$ python3 -q
>>> import numpy as np
>>> np.set_printoptions(precision=2, suppress=True, linewidth=160, sign=" ")
>>> def tidy(a):
...     return np.round(a, 2) + 0
... 
>>> W0 = np.load("out16.npy")
>>> W0
array([[ 0.,  0.,  0., -3.],
       [ 0.,  0.,  0.,  2.],
       [ 0.,  0.,  0., -9.],
       [-3.,  2., -9.,  0.]])
>>> # null space of dimension 2
>>> rng = np.random.default_rng(417564)
>>> M2 = W0 + rng.integers(-2, 3, (4, 2)) @ rng.integers(-2, 3, (2, 4))
>>> M2
array([[-2., -2., -6., -9.],
       [ 1.,  2.,  2.,  3.],
       [ 2.,  3.,  5., -5.],
       [-2.,  4., -7.,  1.]])
>>> tidy(np.linalg.svd(M2 - W0, compute_uv=False))
array([ 12.2,   2.3,   0. ,   0. ])
>>> q = M2.astype(float).copy()
>>> for j in range(4):
...     q[:, j] -= q[:, :j] @ (q[:, :j].T @ q[:, j])
...     q[:, j] /= np.linalg.norm(q[:, j])
... 
>>> tidy(q.T @ q)
array([[ 1.,  0.,  0.,  0.],
       [ 0.,  1.,  0.,  0.],
       [ 0.,  0.,  1.,  0.],
       [ 0.,  0.,  0.,  1.]])
>>> U, sv, Vt = np.linalg.svd(W0)
>>> vecs = Vt[:(sv > 1e-8).sum()]
>>> x0 = W0[2] + -3 * W0[0] + rng.integers(2) * np.eye(4)[2]
>>> x0
array([ 0.,  0.,  1.,  0.])
>>> tidy(np.diag(vecs.T @ vecs))
array([ 0.1 ,  0.04,  0.86,  1.  ])
>>> tidy(vecs.T @ vecs)
array([[ 0.1 , -0.06,  0.29,  0.  ],
       [-0.06,  0.04, -0.19,  0.  ],
       [ 0.29, -0.19,  0.86,  0.  ],
       [ 0.  ,  0.  ,  0.  ,  1.  ]])
>>> tidy(np.linalg.norm(x0 - vecs.T @ vecs @ x0))
np.float64(0.37)
>>> U, sv, Vt = np.linalg.svd(W0)
>>> np.argmax(sv[:-1] / (sv[1:] + 1e-6)) + 1
np.int64(2)
>>> M2 = U[:, :2] @ np.diag(sv[:2]) @ Vt[:2]
>>> tidy(np.abs(W0 - M2).max())
np.float64(0.0)
>>> tidy(np.linalg.norm(W0 - M2) / np.linalg.norm(W0))
np.float64(0.0)
>>> tidy(M2)
array([[ 0.,  0.,  0., -3.],
       [ 0.,  0.,  0.,  2.],
       [ 0.,  0.,  0., -9.],
       [-3.,  2., -9.,  0.]])
>>> np.linalg.matrix_rank(W0, rtol=0.05)
np.int64(2)
>>> vals, vecs = np.linalg.eigh(M2)
>>> tidy(np.linalg.svd(M2, compute_uv=False))
array([ 9.7,  9.7,  0. ,  0. ])
>>> vals.sum(), np.trace(M2)
(np.float64(0.0), np.float64(0.0))
>>> tidy(vals)
array([-9.7,  0. ,  0. ,  9.7])
>>> np.unique(vals.round(6) + 0, return_counts=True)[1]
array([ 1,  2,  1])
>>> tidy(vecs @ np.diag(vals) @ vecs.T)
array([[ 0.,  0.,  0., -3.],
       [ 0.,  0.,  0.,  2.],
       [ 0.,  0.,  0., -9.],
       [-3.,  2., -9.,  0.]])
>>> (vals > 1e-8).sum(), (vals < -1e-8).sum()
(np.int64(1), np.int64(1))
>>> np.abs(vecs[:, -1]).round(6).argmax()
np.int64(3)
>>> J = np.load("arr.npy")
>>> tidy(J)
array([[ 0.11,  0.  ,  0.33,  0.22,  0.33],
       [ 0.25,  0.12,  0.12,  0.12,  0.38],
       [ 0.12,  0.38,  0.5 ,  0.  ,  0.  ],
       [ 0.3 ,  0.2 ,  0.1 ,  0.2 ,  0.2 ],
       [ 0.  ,  0.17,  0.25,  0.25,  0.33]])
>>> M2 = np.linalg.inv(J)
>>> tidy(np.linalg.det(J) * M2)
array([[ 0.  ,  0.  ,  0.  ,  0.01, -0.01],
       [-0.01,  0.  ,  0.  ,  0.  ,  0.01],
       [ 0.01,  0.  ,  0.  ,  0.  ,  0.  ],
       [ 0.  , -0.01,  0.  ,  0.01,  0.  ],
       [ 0.  ,  0.01,  0.  , -0.01,  0.  ]])
>>> tidy(np.linalg.inv(M2))
array([[ 0.11,  0.  ,  0.33,  0.22,  0.33],
       [ 0.25,  0.12,  0.12,  0.12,  0.38],
       [ 0.13,  0.38,  0.5 ,  0.  ,  0.  ],
       [ 0.3 ,  0.2 ,  0.1 ,  0.2 ,  0.2 ],
       [ 0.  ,  0.17,  0.25,  0.25,  0.33]])
>>> def softmax(z):
...     e = np.exp(z - z.max(axis=-1, keepdims=True))
...     return e / e.sum(axis=-1, keepdims=True)
... 
>>> tidy(softmax(J).sum(axis=1))
array([ 1.,  1.,  1.,  1.,  1.])
>>> tidy(softmax(J[2]))
array([ 0.18,  0.23,  0.26,  0.16,  0.16])
>>> S = J @ J.T / np.sqrt(5)
>>> softmax(S).round(6).argmax(axis=1)
array([ 0,  1,  2,  3,  4])
>>> tidy(softmax(S)[2] @ J)
array([ 0.16,  0.18,  0.27,  0.16,  0.24])
>>> tidy(softmax(S + np.triu(np.full(S.shape, -np.inf), 1)))
array([[ 1.  ,  0.  ,  0.  ,  0.  ,  0.  ],
       [ 0.5 ,  0.5 ,  0.  ,  0.  ,  0.  ],
       [ 0.32,  0.32,  0.36,  0.  ,  0.  ],
       [ 0.25,  0.25,  0.25,  0.25,  0.  ],
       [ 0.2 ,  0.2 ,  0.2 ,  0.2 ,  0.2 ]])
>>> tidy(softmax(S))
array([[ 0.21,  0.2 ,  0.2 ,  0.2 ,  0.2 ],
       [ 0.2 ,  0.2 ,  0.19,  0.2 ,  0.2 ],
       [ 0.2 ,  0.19,  0.22,  0.2 ,  0.2 ],
       [ 0.2 ,  0.2 ,  0.2 ,  0.2 ,  0.2 ],
       [ 0.2 ,  0.2 ,  0.2 ,  0.2 ,  0.2 ]])
